$ python -q
>>> import numpy as np
>>> np.set_printoptions(suppress=True, linewidth=120)
>>> rnd = lambda a: np.round(a, 3) + 0
>>> J = np.loadtxt("a.csv", delimiter=",")
>>> rnd(J)
array([[-1.982,  0.991, -1.067],
       [ 0.991,  2.02 ,  1.695],
       [-1.067,  1.695, -0.038]])
>>> rnd(J @ J)
array([[ 6.049, -1.77 ,  3.836],
       [-1.77 ,  7.938,  2.302],
       [ 3.836,  2.302,  4.013]])
>>> np.allclose(J @ J.T, J.T @ J)
True
>>> np.allclose(J, J.T)
True
>>> rnd(np.sort(np.abs(np.linalg.eigvals(J))))
array([0., 3., 3.])
>>> r = np.linalg.matrix_rank(J)
>>> r
np.int64(2)
>>> ns = np.linalg.svd(J)[2][r:].T
>>> np.allclose(J @ ns, 0)
True
>>> rnd(ns @ ns.T)
array([[ 0.328,  0.197, -0.426],
       [ 0.197,  0.118, -0.256],
       [-0.426, -0.256,  0.554]])
>>> [int(np.linalg.matrix_rank(J[:, :j + 1])) for j in range(3)]
[1, 2, 2]
>>> np.linalg.matrix_rank(J.T @ J), np.linalg.matrix_rank(J @ J.T)
(np.int64(2), np.int64(2))
>>> rnd(J @ ns)
array([[0.],
       [0.],
       [0.]])
>>> rnd(ns[:, 0] / ns[np.abs(ns[:, 0]).round(6).argmax(), 0])
array([-0.769, -0.462,  1.   ])
>>> evals, V = np.linalg.eigh(J)
>>> rnd(np.abs(V[:, -1]))
array([0.076, 0.882, 0.465])
>>> rnd(np.linalg.eigvalsh(J @ J))
array([0., 9., 9.])
>>> rnd(V @ np.diag(evals) @ V.T)
array([[-1.982,  0.991, -1.067],
       [ 0.991,  2.02 ,  1.695],
       [-1.067,  1.695, -0.038]])
>>> Z = np.array([[-0.5, 1.4, 0.4, 0.4],
...     [-0.4, -0.1, -0.9, -0.6],
...     [-0.9, 1.0, 0.1, 0.4]])
>>> rng = np.random.default_rng(89)
>>> E = np.array([[-1, 1, -2],
...     [-1, 2, -1],
...     [1, 0, 0],
...     [-2, 1, -2],
...     [0, 0, -2],
...     [2, 2, -1],
...     [-2, -2, 1],
...     [1, -1, 1],
...     [-2, -2, -1],
...     [-2, 0, 0],
...     [-2, 1, -1],
...     [1, 1, 1],
...     [-1, 2, -2],
...     [0, -2, 1],
...     [1, 1, -2],
...     [0, 1, 1],
...     [-1, 0, 2],
...     [0, 2, 1],
...     [1, -2, -2],
...     [-2, -2, 1],
...     [-2, 0, 2],
...     [1, -1, 0],
...     [0, -1, 1],
...     [-1, 1, 0],
...     [0, -2, -1],
...     [-2, 1, 2],
...     [-1, -2, -1],
...     [-2, -2, 2],
...     [2, -1, 1]]) @ Z + 0.1 * rng.normal(size=(29, 4))
>>> rnd(E)
array([[ 1.849, -3.527, -1.392, -1.77 ],
       [ 0.694, -2.566, -2.248, -1.988],
       [-0.442,  1.311,  0.507,  0.285],
       [ 2.416, -4.898, -1.96 , -2.166],
       [ 1.589, -2.097, -0.21 , -0.725],
       [-0.807,  1.527, -1.178, -0.807],
       [ 1.006, -1.519,  1.139,  0.86 ],
       [-1.047,  2.308,  1.383,  1.344],
       [ 2.526, -3.839,  0.871,  0.069],
       [ 0.95 , -2.754, -0.982, -0.872],
       [ 1.655, -3.924, -1.831, -1.778],
       [-1.742,  2.218, -0.388,  0.087],
       [ 1.618, -3.635, -2.306, -2.506],
       [ 0.011,  1.138,  1.799,  1.694],
       [ 0.878, -0.739, -0.654, -1.01 ],
       [-1.486,  0.859, -0.835, -0.155],
       [-1.307,  0.475, -0.26 ,  0.236],
       [-1.578,  0.73 , -1.673, -0.694],
       [ 2.118, -0.244,  2.098,  0.815],
       [ 0.863, -1.565,  1.088,  0.916],
       [-0.787, -0.702, -0.669, -0.004],
       [-0.145,  1.473,  1.493,  1.06 ],
       [-0.499,  1.049,  1.136,  0.971],
       [ 0.021, -1.567, -1.171, -1.073],
       [ 1.623, -0.771,  1.627,  0.669],
       [-1.279, -0.958, -1.579, -0.509],
       [ 2.245, -2.322,  1.251,  0.451],
       [ 0.1  , -0.494,  1.101,  1.157],
       [-1.466,  3.869,  1.792,  1.871]])
>>> Z = E[[14, 23]].astype(float)
>>> for _ in range(6):
...     labels = np.linalg.norm(E[:, None] - Z, axis=-1).argmin(axis=1)
...     Z = np.array([E[labels == j].mean(axis=0) for j in range(2)])
... 
>>> labels
array([1, 1, 0, 1, 1, 0, 0, 0, 1, 1, 1, 0, 1, 0, 1, 0, 0, 0, 0, 0, 0, 0, 0, 1, 0, 0, 1, 0, 0])
>>> rnd(Z)
array([[-0.381,  0.595,  0.477,  0.544],
       [ 1.495, -2.897, -0.967, -1.215]])
>>> np.abs(Z[1] - Z[0]).argmax()
np.int64(1)
>>> F = np.loadtxt("case11.csv", delimiter=",")
>>> F
array([[ 2., -3., -1.],
       [ 0., -2.,  2.],
       [ 0., -2.,  2.],
       [ 0., -2.,  2.],
       [ 0.,  0.,  0.],
       [ 2., -1., -3.],
       [ 3., -1., -1.],
       [ 0., -2.,  2.],
       [ 0.,  0.,  0.],
       [ 3., -1., -1.],
       [ 0., -2.,  2.],
       [ 0.,  0.,  0.],
       [ 3., -1., -1.],
       [ 0.,  0.,  0.],
       [ 2., -1., -3.],
       [ 5., -4., -2.],
       [ 0., -2.,  2.],
       [ 0.,  0.,  0.],
       [ 5., -2., -4.],
       [ 0., -2.,  2.],
       [ 0.,  0.,  0.],
       [ 3., -1., -1.]])
>>> x0 = np.array([1, 2, 1])
>>> F * x0
array([[ 2., -6., -1.],
       [ 0., -4.,  2.],
       [ 0., -4.,  2.],
       [ 0., -4.,  2.],
       [ 0.,  0.,  0.],
       [ 2., -2., -3.],
       [ 3., -2., -1.],
       [ 0., -4.,  2.],
       [ 0.,  0.,  0.],
       [ 3., -2., -1.],
       [ 0., -4.,  2.],
       [ 0.,  0.,  0.],
       [ 3., -2., -1.],
       [ 0.,  0.,  0.],
       [ 2., -2., -3.],
       [ 5., -8., -2.],
       [ 0., -4.,  2.],
       [ 0.,  0.,  0.],
       [ 5., -4., -4.],
       [ 0., -4.,  2.],
       [ 0.,  0.,  0.],
       [ 3., -2., -1.]])
>>> F @ x0
array([-5., -2., -2., -2.,  0., -3.,  0., -2.,  0.,  0., -2.,  0.,  0.,  0., -3., -5., -2.,  0., -3., -2.,  0.,  0.])
>>> F @ (2 * x0)
array([-10.,  -4.,  -4.,  -4.,   0.,  -6.,   0.,  -4.,   0.,   0.,  -4.,   0.,   0.,   0.,  -6., -10.,  -4.,   0.,
        -6.,  -4.,   0.,   0.])
>>> F @ np.ones(3)
array([-2.,  0.,  0.,  0.,  0., -2.,  1.,  0.,  0.,  1.,  0.,  0.,  1.,  0., -2., -1.,  0.,  0., -1.,  0.,  0.,  1.])
>>> F @ np.eye(3)[2]
array([-1.,  2.,  2.,  2.,  0., -3., -1.,  2.,  0., -1.,  2.,  0., -1.,  0., -3., -2.,  2.,  0., -4.,  2.,  0., -1.])
